$ python -q
>>> import numpy as np
>>> from numpy import linalg as LA
>>> np.set_printoptions(suppress=True, linewidth=140)
>>> data = np.load("arr.npy")
>>> data.round(3)
array([[-0.072, -0.933,  0.255, -0.245],
       [ 0.645, -0.199,  0.148,  0.723],
       [-0.501, -0.272, -0.648,  0.505],
       [-0.573,  0.13 ,  0.702,  0.402]])
>>> # keeps lengths
>>> M2 = LA.inv(data)
>>> M2.round(3)
array([[-0.072,  0.645, -0.501, -0.573],
       [-0.933, -0.199, -0.272,  0.13 ],
       [ 0.255,  0.148, -0.648,  0.702],
       [-0.245,  0.723,  0.505,  0.402]])
>>> np.round(LA.inv(M2), 3)
array([[-0.072, -0.933,  0.255, -0.245],
       [ 0.645, -0.199,  0.148,  0.723],
       [-0.501, -0.272, -0.648,  0.505],
       [-0.573,  0.13 ,  0.702,  0.402]])
>>> np.round(LA.det(data) * M2, 3)
array([[ 0.072, -0.645,  0.501,  0.573],
       [ 0.933,  0.199,  0.272, -0.13 ],
       [-0.255, -0.148,  0.648, -0.702],
       [ 0.245, -0.723, -0.505, -0.402]])
>>> vec = np.array([-4, 1, 1, 2])
>>> np.round(LA.det(data), 3)
np.float64(-1.0)
>>> np.round(data.T @ (data @ vec), 3)
array([-4.,  1.,  1.,  2.])
>>> np.round(LA.inv(data), 3)
array([[-0.072,  0.645, -0.501, -0.573],
       [-0.933, -0.199, -0.272,  0.13 ],
       [ 0.255,  0.148, -0.648,  0.702],
       [-0.245,  0.723,  0.505,  0.402]])
>>> [p for p in range(1, 25) if np.allclose(LA.matrix_power(data, p), np.eye(4))]
[]
>>> r0 = np.array([-1, 0, -2, 1])
>>> M2 = data + np.outer(r0, np.eye(4)[0])
>>> round(float(LA.det(M2) / LA.det(data)), 3), round(1 + LA.solve(data, r0)[0], 3)
(1.501, np.float64(1.501))
>>> LA.matrix_rank(M2 - data)
np.int64(1)
>>> hat = np.triu(np.array([[1, 2, 2, 2], [2, 0, 1, 0], [0, 2, 1, 1], [1, 1, 1, 1]]), 1) + np.eye(4)
>>> M2 = hat @ data @ LA.inv(hat)
>>> round(LA.det(M2), 3)
np.float64(-1.0)
>>> round(np.trace(M2), 3), round(np.trace(data), 3)
(np.float64(-0.516), np.float64(-0.516))
>>> LA.matrix_rank(M2)
np.int64(4)
>>> K = np.loadtxt("layer5.csv", delimiter=",")
>>> K
array([[-3., -3., -1.,  0., -3., -1., -2.,  1., -1., -1., -2.],
       [-6., -6., -4., -3., -6., -4., -5., -2., -4., -4., -5.],
       [ 0.,  0.,  2.,  3.,  0.,  2.,  1.,  4.,  2.,  2.,  1.],
       [-7., -7., -5., -4., -7., -5., -6., -3., -5., -5., -6.],
       [-1., -1.,  1.,  2., -1.,  1.,  0.,  3.,  1.,  1.,  0.],
       [ 3.,  3.,  5.,  6.,  3.,  5.,  4.,  7.,  5.,  5.,  4.]])
>>> LA.matrix_rank(K, rtol=0.1)
np.int64(2)
>>> LA.cond(K) > 100
np.True_
>>> np.round(LA.norm(K, 2) / LA.norm(K), 3)
np.float64(0.947)
>>> [round(float(x), 3) for x in LA.svd(K, compute_uv=False)[:3]]
[28.832, 9.733, 0.0]
>>> np.argsort(-LA.norm(K, axis=0).round(6), kind="stable")[:3]
array([0, 1, 4])
>>> rk = LA.matrix_rank(K)
>>> rk
np.int64(2)
>>> N = LA.svd(K)[2][rk:].T
>>> N.shape
(11, 9)
>>> LA.matrix_rank(K.T @ K), LA.matrix_rank(K @ K.T)
(np.int64(2), np.int64(2))
>>> [int(LA.matrix_rank(np.delete(K, i, axis=0))) for i in range(6)]
[2, 2, 2, 2, 2, 2]
>>> np.allclose(K @ N, 0)
True
>>> [int(LA.matrix_rank(K[:i])) for i in range(1, len(K) + 1)]
[1, 2, 2, 2, 2, 2]
>>> w1 = np.array([[-1, 0, 0, -1, 2],
...     [3, 1, -3, -1, -2],
...     [3, 1, 0, 1, 2],
...     [1, -2, 0, 3, 1],
...     [0, 3, -3, -3, -1],
...     [-3, 2, 0, 1, 3],
...     [0, 1, 0, 2, -3],
...     [-2, 3, 2, 0, 2],
...     [-2, 2, 1, 3, 3],
...     [0, -2, -1, -3, -2],
...     [0, 2, -2, 0, -2]])
>>> coef = np.array([-4, -2, 0, 5, 0])
>>> H = np.maximum(K @ w1 + coef, 0)
>>> (H > 0).astype(int)
array([[0, 0, 1, 1, 1],
       [0, 0, 1, 1, 0],
       [0, 1, 1, 1, 1],
       [0, 0, 1, 1, 0],
       [0, 1, 1, 1, 1],
       [0, 1, 0, 1, 1]])
>>> H
array([[ 0.,  0., 24., 14.,  9.],
       [ 0.,  0., 42.,  8.,  0.],
       [ 0., 13.,  6., 20., 18.],
       [ 0.,  0., 48.,  6.,  0.],
       [ 0.,  2., 12., 18., 15.],
       [ 0., 46.,  0., 26., 27.]])
>>> Z = np.array([[-1, 1, 0], [3, -1, 0], [-1, -2, 3], [-1, -2, -1], [2, 3, -2]])
>>> (H @ Z).round(6).argmax(axis=1)
array([2, 2, 0, 2, 0, 0])
>>> rng = np.random.default_rng(8034)
>>> idx = rng.permutation(4)
>>> idx
array([1, 3, 2, 0])
>>> M2 = data[idx][:, idx]
>>> round(float(LA.det(M2)), 3), np.round(LA.det(data[idx]), 3)
(-1.0, np.float64(-1.0))
>>> np.round(np.sort(np.abs(LA.eigvals(M2))), 3)
array([1., 1., 1., 1.])
>>> np.abs(np.diag(LA.qr(K)[1])) > 1e-9
array([ True, False,  True, False, False, False])
>>> np.allclose(K[:-1].T @ LA.lstsq(K[:-1].T, K[-1])[0], K[-1])
True
>>> LA.lstsq(K[:-1].T, K[-1])[2]
np.int32(2)
>>> round(float(np.trace(LA.pinv(K) @ K)), 3)
2.0
>>> M = np.load("block2.npy")
>>> M
array([[-1, -1, -2,  1,  1, -1,  1,  1, -1,  0, -2],
       [-1, -1, -1, -2,  1,  1, -1,  1,  1, -1,  0],
       [-2, -1, -1, -1, -2,  1,  1, -1,  1,  1, -1],
       [ 1, -2, -1, -1, -1, -2,  1,  1, -1,  1,  1],
       [ 1,  1, -2, -1, -1, -1, -2,  1,  1, -1,  1],
       [-1,  1,  1, -2, -1, -1, -1, -2,  1,  1, -1],
       [ 1, -1,  1,  1, -2, -1, -1, -1, -2,  1,  1],
       [ 1,  1, -1,  1,  1, -2, -1, -1, -1, -2,  1],
       [-1,  1,  1, -1,  1,  1, -2, -1, -1, -1, -2],
       [ 0, -1,  1,  1, -1,  1,  1, -2, -1, -1, -1],
       [-2,  0, -1,  1,  1, -1,  1,  1, -2, -1, -1]])
>>> r0 = np.array([1, 1, 2, 2, 3, 3, 2, 3, 2, 1, 0])
>>> M2 = M + np.outer(r0, np.eye(11)[3])
>>> round(LA.det(M2) / LA.det(M), 3), round(float(1 + LA.solve(M, r0)[3]), 3)
(np.float64(0.305), 0.305)
>>> r0 = np.array([0, -2])
>>> np.correlate(M[7], M[9], "full")
array([-1, -2, -1, -3, -2,  4, -1,  2, 12,  3, -1,  6,  0, -8,  0,  2, -3,  0,  3, -1,  0])
>>> C2 = M.T @ M
>>> np.round(LA.eigvalsh(C2)[::-1], 3)
array([39.589, 35.161, 33.219, 29.375, 16.   ,  7.956,  7.763,  4.   ,  2.41 ,  1.232,  0.293])
>>> LA.matrix_rank(C2)
np.int64(11)
>>> np.trace(C2), (M ** 2).sum()
(np.int64(177), np.int64(177))
>>> np.round(LA.svd(M, compute_uv=False) ** 2, 3)
array([39.589, 35.161, 33.219, 29.375, 16.   ,  7.956,  7.763,  4.   ,  2.41 ,  1.232,  0.293])
>>> m1 = np.load("dump.npy")
>>> m1
array([[ 0.,  0.,  0., -1.,  0.,  0.,  0., -1., -1.],
       [ 0.,  0., -1.,  0., -1.,  0.,  0.,  0.,  0.],
       [ 0., -1.,  0.,  0., -1.,  0.,  0.,  0.,  0.],
       [-1.,  0.,  0.,  0.,  0.,  0.,  0., -1., -1.],
       [ 0., -1., -1.,  0.,  0.,  0.,  0.,  0.,  0.],
       [ 0.,  0.,  0.,  0.,  0.,  0., -1.,  0.,  0.],
       [ 0.,  0.,  0.,  0.,  0., -1.,  0.,  0.,  0.],
       [-1.,  0.,  0., -1.,  0.,  0.,  0.,  0., -1.],
       [-1.,  0.,  0., -1.,  0.,  0.,  0., -1.,  0.]])
>>> # symmetric
>>> round(LA.norm(m1, "nuc"), 3)
np.float64(12.0)
>>> np.round(LA.norm(m1[6], 1), 3), round(float(LA.norm(m1[6], np.inf)), 3)
(np.float64(1.0), 1.0)
>>> LA.norm(m1, axis=1).argmax()
np.int64(0)
>>> m1[6] @ m1[1]
np.float64(0.0)
>>> arr = np.loadtxt("w.csv", delimiter=",")
>>> arr.round(3)
array([[ -7.257, -21.503,  -3.018, -20.303, -14.255,  -5.438, -31.054],
       [ -3.157,  -6.696,   1.639,  -9.39 ,  -4.071,  -2.102, -12.738],
       [ -2.603,  -4.469,   1.977,  -7.458,  -2.59 ,  -1.59 ,  -9.692],
       [ -2.591,  -4.422,   1.981,  -7.416,  -2.56 ,  -1.579,  -9.627],
       [ -0.835,   0.068,   0.312,  -0.86 ,   0.088,  -0.219,  -0.826],
       [  0.163,   0.003,   0.008,   0.117,   0.003,   0.041,   0.119],
       [  0.779,   0.073,   0.15 ,   0.505,   0.068,   0.197,   0.541],
       [  1.761,   0.338,   0.614,   1.029,   0.305,   0.457,   1.198],
       [  2.375,   0.579,   0.997,   1.331,   0.515,   0.626,   1.621],
       [  6.166,   2.865,   4.146,   3.128,   2.434,   1.757,   4.56 ],
       [  6.345,   2.997,   4.316,   3.214,   2.543,   1.813,   4.712],
       [  6.935,   3.444,   4.883,   3.497,   2.912,   2.   ,   5.219],
       [  8.274,   4.516,   6.213,   4.146,   3.791,   2.431,   6.405],
       [  9.811,   5.833,   7.801,   4.906,   4.864,   2.937,   7.822],
       [ 10.038,   6.034,   8.04 ,   5.019,   5.027,   3.013,   8.036],
       [ 16.923,  12.762,  15.697,   8.6  ,  10.446,   5.388,  14.98 ],
       [ 21.217,  17.405,  20.739,  10.952,  14.152,   6.931,  19.655],
       [ 26.145,  23.028,  26.686,  13.745,  18.616,   8.742,  25.259],
       [ 37.435,  36.755,  40.744,  20.433,  29.449,  13.012,  38.811]])
>>> # rows and columns are dependent
>>> U, sv, Vh = LA.svd(arr)
>>> V = Vh[:(sv > 1e-8).sum()]
>>> vec = arr[17] + 3 * arr[14] + rng.integers(2) * np.eye(7)[2]
>>> vec.round(3)
array([56.258, 41.129, 51.806, 28.801, 33.698, 17.78 , 49.366])
>>> np.round(np.diag(V.T @ V), 3)
array([0.778, 0.448, 0.638, 0.366, 0.236, 0.033, 0.501])
>>> C2 = arr.T @ arr
>>> np.round(np.trace(C2), 3), round(float((arr ** 2).sum()), 3)
(np.float64(17668.782), 17668.782)
>>> LA.matrix_rank(C2)
np.int64(3)
>>> np.round(LA.eigvalsh(C2)[::-1], 3) + 0
array([16687.605,   907.799,    73.379,     0.   ,     0.   ,     0.   ,     0.   ])
>>> np.allclose(C2, C2.T)
True
>>> np.round(LA.svd(arr, compute_uv=False) ** 2, 3) + 0
array([16687.605,   907.799,    73.379,     0.   ,     0.   ,     0.   ,     0.   ])
>>> F = np.loadtxt("x.csv", delimiter=",")
>>> F
array([[-3.,  1.,  0.,  0.,  0.,  0.],
       [ 0., -3.,  1.,  0.,  0.,  0.],
       [ 0.,  0., -3.,  1.,  0.,  0.],
       [ 0.,  0.,  0., -3.,  1.,  0.],
       [ 0.,  0.,  0.,  0., -3.,  1.],
       [ 0.,  0.,  0.,  0.,  0., -3.]])
>>> r0 = np.array([0, 0])
>>> np.correlate(F[3], F[0], "full")
array([ 0.,  0.,  0.,  0.,  0.,  0.,  0., -3., 10., -3.,  0.])
>>> np.convolve(F[3], r0)
array([0., 0., 0., 0., 0., 0., 0.])
>>> idx = rng.permutation(6)
>>> idx
array([3, 5, 2, 1, 0, 4])
>>> M2 = F[idx][:, idx]
>>> M2
array([[-3.,  0.,  0.,  0.,  0.,  1.],
       [ 0., -3.,  0.,  0.,  0.,  0.],
       [ 1.,  0., -3.,  0.,  0.,  0.],
       [ 0.,  0.,  1., -3.,  0.,  0.],
       [ 0.,  0.,  0.,  1., -3.,  0.],
       [ 0.,  1.,  0.,  0.,  0., -3.]])
>>> np.diag(M2)
array([-3., -3., -3., -3., -3., -3.])
>>> np.round(LA.det(M2), 3), np.round(LA.det(F[idx]), 3)
(np.float64(729.0), np.float64(729.0))
>>> np.round(np.sort(np.abs(LA.eigvals(M2))), 3)
array([3., 3., 3., 3., 3., 3.])
>>> round(float(LA.norm(F) ** 2 / LA.norm(F, 2) ** 2), 3)
3.841
>>> np.round(LA.norm(F[0] - F[4]), 3)
np.float64(4.472)
>>> LA.norm(F, axis=1).argmax()
np.int64(0)
>>> np.round(LA.norm(F, 2), 3)
np.float64(3.919)
>>> F[0] @ F[4]
np.float64(0.0)
>>> E = np.loadtxt("data.csv", delimiter=",")
>>> E
array([[  7.606,   6.035,  15.672,  20.961,  -8.136, -18.35 ,   1.179,  -2.894,  -8.886,   3.914],
       [ -0.6  ,  -6.256, -16.096,  10.188,   1.014, -23.264,   5.67 ,  30.888,  -2.491,  17.534],
       [ -5.1  ,  23.683,  -5.525, -18.471,  12.595, -26.548, -19.969,  -7.494, -13.089,  -7.857],
       [ -5.166,  27.497,  14.81 ,   1.971, -11.785, -14.198,   0.467,   0.612,  -0.263,  17.235],
       [ 11.071,   3.647, -10.532,   6.078,  -3.785,   2.471,  -2.842,  11.377,   6.026,   3.101],
       [ -1.313,  11.621,  20.328,   0.152,   9.898,   1.754,  13.62 ,  -0.643,  16.61 ,   6.001],
       [ -9.189,  11.003,  -2.846,  14.763, -10.469,  13.565,  11.818,  26.389,   3.137,  10.695],
       [-30.874, -16.554,  -4.172,   2.434,  13.457,  -1.746,   7.595,   5.914,   1.154,  15.528],
       [ -6.445,  -2.457,  -1.084,  -1.193,   6.626, -11.784, -10.895,   2.348,  10.587,  16.117],
       [  5.038, -16.118,  18.73 ,   2.082, -12.143,  -4.62 ,  20.155,  10.292,  13.555,  -5.515],
       [  5.547,   8.087,  22.563,   5.321, -30.833,  -1.671,   7.52 ,  15.692, -13.225,   7.648],
       [ -1.89 , -13.712,  -7.102,   5.84 ,   3.514,   8.68 ,  10.044,  21.911, -10.216,   9.741],
       [  3.669,   5.984,  11.163,  17.057, -11.553,  -7.756,   8.207,  -6.201,   0.981,   3.548],
       [ -3.473, -32.92 ,   3.248, -13.504,  -7.416,  -1.849,  16.983, -16.997,   8.312, -23.604],
       [ -5.188,  -8.576, -28.416,  -5.775,  13.728,   6.308,  -7.544,   7.424,  11.666,  21.445],
       [-21.42 ,   5.265,  22.934,   9.602, -11.069, -12.233,  -5.709, -13.368,  -8.219,   1.628],
       [ -7.271,   2.058,   9.868, -13.93 ,   4.761,   0.855, -11.428,  -8.129,   9.741,  13.169],
       [ 16.719,   5.199,   6.808,  15.386, -16.012,   1.339,   2.659,  -9.697, -15.166,  -3.626],
       [ 17.618,  -5.626,   0.544,  18.256,  -2.399,  21.97 , -19.235,  -8.079,  12.567,   5.894],
       [ -2.634, -11.422,  -0.977,  -2.489, -15.939, -26.042,   2.141,  23.537,   4.39 ,  -8.703],
       [-13.701, -15.478,   8.975, -22.378,   5.695,  -5.26 ,  -8.45 ,  -3.56 ,  -9.054,   9.144],
       [ 18.046,   1.103,  -7.64 ,   0.097,  18.222,  -9.177,  -5.007, -36.245,   2.065,   4.157],
       [-10.958, -19.118,   7.265,   2.641,   7.562, -22.173,   7.604,  -9.857,  -1.675,   1.09 ],
       [  6.41 , -18.201,  15.832,  -0.568,  15.672,  10.25 ,   4.225, -24.605,  27.652, -35.933],
       [ 13.139,  -6.012, -16.104,   1.183,  -6.761,  -8.664,   6.6  ,  14.378,   1.005,  17.473],
       [  3.874,  31.192,   0.955,   2.924,  -6.791,  13.557,   0.127,  -6.968, -10.043,  28.612],
       [-17.07 , -15.925,  -2.432,  -4.769,   3.586,  10.955,  25.631,   6.006,  21.998,  -0.758],
       [ -8.838, -26.727,  -3.94 ,  -5.941,  -7.703,  -4.92 ,  14.091,  21.066, -13.519, -23.476],
       [-18.288,  17.421,  -8.403, -10.704,  10.937,  19.024,  -7.102,  10.617,  -3.711,  11.729],
       [ -6.384, -14.546,  15.981, -10.401, -21.922,  -2.929,  -0.186,   1.486, -11.004, -10.442],
       [-19.632,  11.799,  19.249,  13.879,  -1.908,  -6.   ,  38.096,   2.785,  -4.885,  -0.513],
       [-10.344,   0.509,  22.409,   9.721, -15.774, -17.194,   2.12 ,  -2.153,  -2.387, -13.506],
       [  7.108,   1.223,   3.28 ,   1.559, -15.737,  -3.478,  -5.848, -25.072,   2.648, -13.51 ],
       [ 15.229,  13.267,   7.032,   7.335, -21.053,  -5.49 ,  -4.714,  -4.046,  -9.453,  -1.886],
       [ -9.772,   9.762, -12.446,  -5.618,   7.356, -16.322, -21.91 ,   9.187,  -3.912,  -2.108]])
>>> Xc = E - E.mean(axis=0)
>>> U, sv, Vh = LA.svd(Xc, full_matrices=False)
>>> (np.sign(U[:, 0]) == np.sign(U[0, 0])).astype(int)
array([1, 1, 1, 1, 1, 0, 1, 1, 1, 0, 1, 1, 0, 0, 1, 0, 1, 0, 1, 0, 0, 0, 0, 0, 1, 1, 0, 0, 1, 0, 0, 0, 0, 1, 1])
>>> np.round(Vh[0] * np.sign(Vh[0, np.abs(Vh[0]).argmax()]), 3)
array([ 0.009,  0.563, -0.292,  0.078,  0.046,  0.029, -0.261,  0.317, -0.193,  0.619])
>>> np.searchsorted(np.cumsum(sv ** 2) / (sv ** 2).sum(), 0.9) + 1
np.int64(7)
